$ python -q
>>> import numpy as np
>>> np.set_printoptions(suppress=True, linewidth=140)
>>> tidy = lambda a: np.round(a, 2) + 0
>>> m1 = np.load("dump.npy")
>>> print(m1)
[[6 7 5 1]
 [2 1 3 2]]
>>> t3 = np.stack([m1, -1 * m1, m1[::-1]])
>>> print(t3.shape)
(3, 2, 4)
>>> print(t3.sum(axis=0))
[[2 1 3 2]
 [6 7 5 1]]
>>> print(tidy(np.linalg.norm(t3, axis=(1, 2))))
[11.36 11.36 11.36]
>>> print((t3 @ m1.T).shape)
(3, 2, 2)
>>> print(np.einsum("bij,cij->bc", t3, t3))
[[ 129 -129   72]
 [-129  129  -72]
 [  72  -72  129]]
>>> x = np.array([5, 3, 8, 5])
>>> h1 = np.maximum(m1 @ x, 0)
>>> print(h1)
[96 47]
>>> print(m1.T @ h1)
[670 719 621 190]
>>> out = np.array([[2, 3, 1], [1, 0, 2], [1, 0, 2]])
>>> F = out.T @ out
>>> print(F)
[[6 6 6]
 [6 9 3]
 [6 3 9]]
>>> rng = np.random.default_rng(94)
>>> out = F + rng.integers(-2, 3, (3, 2)) @ rng.integers(-2, 3, (2, 3))
>>> print(out)
[[ 7  8 11]
 [ 5  7 -2]
 [ 5  7 10]]
>>> print(np.linalg.matrix_rank(out - F, tol=1e-8))
2
>>> def softmax(z):
...     e = np.exp(z - z.max(axis=-1, keepdims=True))
...     return e / e.sum(axis=-1, keepdims=True)
... 
>>> print(tidy(softmax(F).sum(axis=1)))
[1. 1. 1.]
>>> scores = F @ F.T / np.sqrt(3)
>>> print(softmax(scores).round(6).argmax(axis=1))
[0 1 2]
>>> print(tidy(softmax(scores + np.triu(np.full(scores.shape, -np.inf), 1))))
[[1. 0. 0.]
 [0. 1. 0.]
 [0. 0. 1.]]
>>> print(tidy(softmax(scores)))
[[0.33 0.33 0.33]
 [0.   1.   0.  ]
 [0.   0.   1.  ]]
>>> print(np.allclose(F[:-1].T @ np.linalg.lstsq(F[:-1].T, F[-1])[0], F[-1]))
True
>>> print(tidy(np.trace(np.linalg.pinv(F) @ F)))
2.0
>>> print(np.unique(F.round(6), axis=0).shape)
(3, 3)
>>> vals, vecs = np.linalg.eigh(F)
>>> print(tidy(vecs.T @ F @ vecs))
[[ 0.  0.  0.]
 [ 0.  6.  0.]
 [ 0.  0. 18.]]
>>> print(np.abs(vecs[:, -1]).round(6).argmax())
0
>>> print((vals > 1e-8).sum(), (vals < -1e-8).sum())
2 0
>>> print(tidy(vals))
[ 0.  6. 18.]
>>> J = np.array([[0.55, 1.24, -2.72],
...     [0.22, 0.22, 5.19],
...     [0.11, -0.56, -1.09],
...     [-0.18, -0.63, 2.17],
...     [0.22, 1.45, -3.94],
...     [-0.12, 1.41, 2.41],
...     [0.27, 0.54, -12.19],
...     [0.26, -0.3, 0.14],
...     [-0.16, -1.68, 2.03],
...     [0.12, -0.2, -1.93],
...     [-0.23, 0.23, -2.68]])
>>> idx = J[:, 2] > np.median(J[:, 2])
>>> u = J[idx].mean(axis=0) - J[~idx].mean(axis=0)
>>> print(idx.astype(int))
[0 1 0 1 0 1 0 1 1 0 0]
>>> print(tidy(u))
[-0.17 -0.65  6.48]
>>> print(tidy((((J - J.mean(axis=0)) @ u > 0) == idx).mean()))
0.91
>>> Ac = J - J.mean(axis=0)
>>> vecs = np.linalg.svd(Ac)[2][:1]
>>> out = Ac - Ac @ vecs.T @ vecs
>>> print(tidy(np.linalg.norm(out) / np.linalg.norm(Ac)))
0.2
>>> print(np.linalg.norm(out, axis=1).round(6).argmax())
8
>>> print(tidy(np.diag(vecs.T @ vecs)))
[0. 0. 1.]
>>> P = J @ np.linalg.solve(J.T @ J, J.T)
>>> print(tidy(P @ J[:, 2]))
[ -2.72   5.19  -1.09   2.17  -3.94   2.41 -12.19   0.14   2.03  -1.93  -2.68]
>>> print(tidy(np.linalg.eigvalsh(P)))
[0. 0. 0. 0. 0. 0. 0. 0. 1. 1. 1.]
>>> print(tidy(np.diag(P)))
[0.46 0.32 0.1  0.06 0.23 0.41 0.67 0.18 0.3  0.05 0.21]
>>> G = J.T @ J
>>> print(tidy(np.linalg.svd(J, compute_uv=False) ** 2))
[226.45   8.65   0.49]
>>> print(tidy(np.linalg.eigvalsh(G)[::-1]))
[226.45   8.65   0.49]
>>> print(tidy(G))
[[  0.69   1.19  -5.22]
 [  1.19   9.68 -15.57]
 [ -5.22 -15.57 225.21]]
>>> print(np.linalg.matrix_rank(G))
3
>>> idx = rng.integers(0, 2, 3)
>>> mat = (idx[:, None] == idx) * 2 + np.eye(3)
>>> print(mat)
[[3. 2. 0.]
 [2. 3. 0.]
 [0. 0. 3.]]
>>> vals, vecs = np.linalg.eigh(mat)
>>> x = np.array([0, 9, -2])
>>> print(tidy(vecs * np.abs(vals) @ vecs.T))
[[3. 2. 0.]
 [2. 3. 0.]
 [0. 0. 3.]]
>>> print(x @ mat @ x)
255.0
>>> vals, vecs = np.linalg.eig(mat)
>>> print(tidy(np.sort(np.linalg.eigvals(mat @ mat))))
[ 1.  9. 25.]
>>> print(tidy(vals))
[5. 1. 3.]
>>> print(tidy(mat @ vecs[:, 0] - vals[0] * vecs[:, 0]))
[0. 0. 0.]
>>> out = mat / np.linalg.norm(mat, axis=1, keepdims=True)
>>> G = out @ out.T
>>> print((np.abs(G) > 0.9).astype(int))
[[1 1 0]
 [1 1 0]
 [0 0 1]]
>>> print((G - 2 * np.eye(3)).round(6).argmax(axis=1))
[1 0 0]
>>> idx = rng.permutation(3)
>>> print(idx)
[1 0 2]
>>> out = mat[idx][:, idx]
>>> print(np.trace(out))
9.0
>>> print(np.allclose(out, mat))
True
>>> print(tidy(np.linalg.det(out)), tidy(np.linalg.det(mat[idx])))
15.0 -15.0
>>> G = mat.T @ mat
>>> print(np.linalg.matrix_rank(G))
3
>>> print(np.diag(G))
[13. 13.  9.]
>>> print(np.trace(G), (mat ** 2).sum())
35.0 35.0
>>> print(G)
[[13. 12.  0.]
 [12. 13.  0.]
 [ 0.  0.  9.]]
>>> print((mat @ mat.T).shape)
(3, 3)
>>> print(tidy(np.linalg.eigvalsh(G)[::-1]))
[25.  9.  1.]
>>> print(np.allclose(G, G.T))
True
>>> arr = np.load("arr.npy")
>>> print(arr)
[[4. 1. 1. 1.]
 [1. 4. 1. 1.]
 [1. 1. 4. 1.]
 [1. 1. 1. 4.]]
>>> t3 = np.stack([arr, 2 * arr, arr[::-1]])
>>> print(np.linalg.matrix_rank(t3))
[4 4 4]
>>> print(np.einsum("bij,cij->bc", t3, t3))
[[ 76. 152.  40.]
 [152. 304.  80.]
 [ 40.  80.  76.]]
>>> print(np.linalg.matrix_rank(t3.reshape(3, -1)))
2
>>> print(t3.sum(axis=0))
[[13.  4.  4.  7.]
 [ 4. 13.  7.  4.]
 [ 4.  7. 13.  4.]
 [ 7.  4.  4. 13.]]
>>> print(tidy(np.linalg.norm(t3, axis=(1, 2))))
[ 8.72 17.44  8.72]
>>> print((t3 @ arr.T).shape)
(3, 4, 4)
>>> Q, vecs = np.linalg.qr(arr[:, :3])[0], np.linalg.qr(arr[:, 3:])[0]
>>> sig = np.linalg.svd(Q.T @ vecs, compute_uv=False)
>>> print((sig > 0.9).sum())
0
>>> print(tidy(np.linalg.norm(Q @ Q.T - vecs @ vecs.T, 2)))
1.0
>>> print(tidy(np.degrees(np.arccos(sig.clip(0, 1)))))
[50.48]
>>> idx = rng.permutation(4)
>>> print(idx)
[1 0 2 3]
>>> out = arr[idx][:, idx]
>>> print(tidy(np.linalg.det(out)), tidy(np.linalg.det(arr[idx])))
189.0 -189.0
>>> print(np.trace(out))
16.0
>>> print(out)
[[4. 1. 1. 1.]
 [1. 4. 1. 1.]
 [1. 1. 4. 1.]
 [1. 1. 1. 4.]]
>>> data = np.array([[-1, 2, 0, 0], [-3, -3, 0, 3], [0, 0, -2, 2], [0, 0, -1, 0]])
>>> idx = rng.permutation(4)
>>> print(idx)
[0 2 1 3]
>>> out = data[idx][:, idx]
>>> print(out)
[[-1  0  2  0]
 [ 0 -2  0  2]
 [-3  0 -3  3]
 [ 0 -1  0  0]]
>>> print(tidy(np.sort(np.abs(np.linalg.eigvals(out)))))
[1.41 1.41 3.   3.  ]
>>> print(tidy(np.linalg.det(out)), tidy(np.linalg.det(data[idx])))
18.0 -18.0
>>> print(tidy(softmax(10 * out[2])))
[0. 0. 0. 1.]
>>> print(softmax(out).sum(axis=1))
[1. 1. 1. 1.]
>>> scores = out @ out.T / np.sqrt(4)
>>> print(tidy(softmax(scores)[2] @ out))
[-3.  0. -3.  3.]
>>> print(tidy(softmax(scores)))
[[0.85 0.07 0.02 0.07]
 [0.01 0.7  0.26 0.03]
 [0.   0.   1.   0.  ]
 [0.16 0.43 0.16 0.26]]
>>> print(tidy(softmax(scores + np.triu(np.full(scores.shape, -np.inf), 1))))
[[1.   0.   0.   0.  ]
 [0.02 0.98 0.   0.  ]
 [0.   0.   1.   0.  ]
 [0.16 0.43 0.16 0.26]]
>>> idx = rng.permutation(4)
>>> out = data[:, idx] * rng.choice([-1, 1], 4)
>>> print(out)
[[-2  1  0  0]
 [ 3  3  0  3]
 [ 0  0  2  2]
 [ 0  0  1  0]]
>>> left, _, Vt = np.linalg.svd(data.T @ out)
>>> print(tidy(np.linalg.lstsq(data, out)[0]))
[[ 0. -1.  0.  0.]
 [-1.  0.  0.  0.]
 [ 0.  0. -1.  0.]
 [ 0.  0.  0.  1.]]
>>> print(idx)
[1 0 2 3]
>>> print(tidy(left @ Vt))
[[ 0. -1.  0.  0.]
 [-1.  0.  0.  0.]
 [ 0.  0. -1.  0.]
 [ 0.  0.  0.  1.]]
>>> print(tidy(np.abs(np.linalg.eigvals(out)).max()))
3.54
>>> print(out @ out)
[[ 7  1  0  3]
 [ 3 12  3  9]
 [ 0  0  6  4]
 [ 0  0  2  2]]
>>> print(np.allclose(out @ out.T, out.T @ out))
False
>>> print(np.linalg.matrix_power(out, 2))
[[ 7  1  0  3]
 [ 3 12  3  9]
 [ 0  0  6  4]
 [ 0  0  2  2]]
>>> assert out == out.T
Traceback (most recent call last):
  File "<python-input-130>", line 1, in <module>
    assert out == out.T
           ^^^^^^^^^^^^
ValueError: The truth value of an array with more than one element is ambiguous. Use a.any() or a.all()
>>> print(np.allclose(out, out.T))
False
